$ python -q
>>> import numpy as np
>>> np.set_printoptions(precision=4, suppress=True, linewidth=200, floatmode="fixed")
>>> def rd(a):
...     return np.round(a, 4) + 0
... 
>>> F = np.array([[1, -1, 1], [2, 0, 2]])
>>> M2 = np.array([[-2, 3, -2], [2, -3, 0], [3, 1, 2]])
>>> np.vstack([F, M2.T]).shape
(5, 3)
>>> np.einsum("ij,ij->i", F, F)
array([3, 8])
>>> np.linalg.matrix_rank(np.vstack([F, M2.T]))
np.int64(3)
>>> np.linalg.matrix_rank(F @ M2)
np.int64(2)
>>> vec = np.array([4, 0, -5])
>>> h1 = np.maximum(F @ vec, 0)
>>> rd(np.tanh(F @ vec))
array([-0.7616, -0.9640])
>>> F * (h1 > 1e-9)[:, None]
array([[0, 0, 0],
       [0, 0, 0]])
>>> rng = np.random.default_rng(96791)
>>> M2 = F + rng.integers(-2, 3, (2, 1)) @ rng.integers(-2, 3, (1, 3))
>>> print(M2)
[[ 2 -1  2]
 [ 1  0  1]]
>>> np.abs(M2 - F).sum(axis=1)
array([2, 2])
>>> print(M2 - F)
[[ 1  0  1]
 [-1  0 -1]]
>>> W = np.array([[-8, -5, -9, 2], [9, 1, -2, 4], [1, -6, 2, 6]])
>>> beta = np.array([2, 3, 2, 2])
>>> act = np.maximum(F @ W + beta, 0)
>>> act
array([[ 0,  0,  0,  6],
       [ 0,  0,  0, 18]])
>>> (act > 0).mean(axis=0)
array([0.0000, 0.0000, 0.0000, 1.0000])
>>> (act > 0).astype(int)
array([[0, 0, 0, 1],
       [0, 0, 0, 1]])
>>> np.linalg.matrix_rank(act)
np.int64(1)
>>> W2 = np.array([[-3, 1], [-3, -2], [2, 2], [-2, 2]])
>>> W @ W2
array([[ 17, -12],
       [-42,  11],
       [  7,  29]])
>>> act @ W2
array([[-12,  12],
       [-36,  36]])
>>> M2 = F / np.sqrt((F ** 2).mean(axis=1, keepdims=True))
>>> np.linalg.matrix_rank(M2) == np.linalg.matrix_rank(F)
np.True_
>>> rd(F - F.mean(axis=1, keepdims=True))
array([[ 0.6667, -1.3333,  0.6667],
       [ 0.6667, -1.3333,  0.6667]])
>>> rd(np.linalg.norm(M2, axis=1))
array([1.7321, 1.7321])
>>> J = np.array([[-7, 7, 1, -2, 6, 9],
...     [-9, 4, -6, 3, -4, -8],
...     [-9, 4, -9, 5, -2, 0],
...     [-1, 6, 0, 4, -1, 5],
...     [-9, 7, -7, 1, 1, -5]])
>>> J
array([[-7,  7,  1, -2,  6,  9],
       [-9,  4, -6,  3, -4, -8],
       [-9,  4, -9,  5, -2,  0],
       [-1,  6,  0,  4, -1,  5],
       [-9,  7, -7,  1,  1, -5]])
>>> U, sigma = np.linalg.svd(J)
Traceback (most recent call last):
  File "<python-input-34>", line 1, in <module>
    U, sigma = np.linalg.svd(J)
    ^^^^^^^^
ValueError: too many values to unpack (expected 2)
>>> U, sigma, VT = np.linalg.svd(J, full_matrices=False)
>>> print(rd(U.T @ J @ VT.T))
[[24.2998  0.0000  0.0000  0.0000  0.0000]
 [ 0.0000 16.1246  0.0000  0.0000  0.0000]
 [ 0.0000  0.0000  7.4755  0.0000  0.0000]
 [ 0.0000  0.0000  0.0000  4.5711  0.0000]
 [ 0.0000  0.0000  0.0000  0.0000  2.5955]]
>>> rd(U.T @ U)
array([[1.0000, 0.0000, 0.0000, 0.0000, 0.0000],
       [0.0000, 1.0000, 0.0000, 0.0000, 0.0000],
       [0.0000, 0.0000, 1.0000, 0.0000, 0.0000],
       [0.0000, 0.0000, 0.0000, 1.0000, 0.0000],
       [0.0000, 0.0000, 0.0000, 0.0000, 1.0000]])
>>> print((sigma > 1e-8).sum())
5
>>> rd(np.abs(VT[0]))
array([0.6846, 0.4358, 0.5005, 0.2130, 0.0716, 0.2009])
>>> rd(VT @ VT.T)
array([[1.0000, 0.0000, 0.0000, 0.0000, 0.0000],
       [0.0000, 1.0000, 0.0000, 0.0000, 0.0000],
       [0.0000, 0.0000, 1.0000, 0.0000, 0.0000],
       [0.0000, 0.0000, 0.0000, 1.0000, 0.0000],
       [0.0000, 0.0000, 0.0000, 0.0000, 1.0000]])
>>> print(rd(sigma / sigma[0]))
[1.0000 0.6636 0.3076 0.1881 0.1068]
>>> np.allclose(U * sigma @ VT, J)
True
>>> M2 = F / np.linalg.norm(F, axis=1, keepdims=True)
>>> G = M2 @ M2.T
>>> rd(np.degrees(np.arccos(np.clip(G[0, 1], -1, 1))))
np.float64(35.2644)
>>> print(rd(G))
[[1.0000 0.8165]
 [0.8165 1.0000]]
>>> rd(np.linalg.norm(J[4] - J[3]))
np.float64(15.0665)
>>> rd(np.linalg.norm(J, "nuc"))
np.float64(55.0666)
>>> rd(np.linalg.norm(J, 2))
np.float64(24.2998)
>>> rd(np.linalg.norm(J, 1)), rd(np.linalg.norm(J, np.inf))
(np.float64(35.0), np.float64(34.0))
>>> J[4] @ J[3]
np.int64(29)
>>> rd(np.linalg.norm(J) ** 2 / np.linalg.norm(J, 2) ** 2)
np.float64(1.5818)
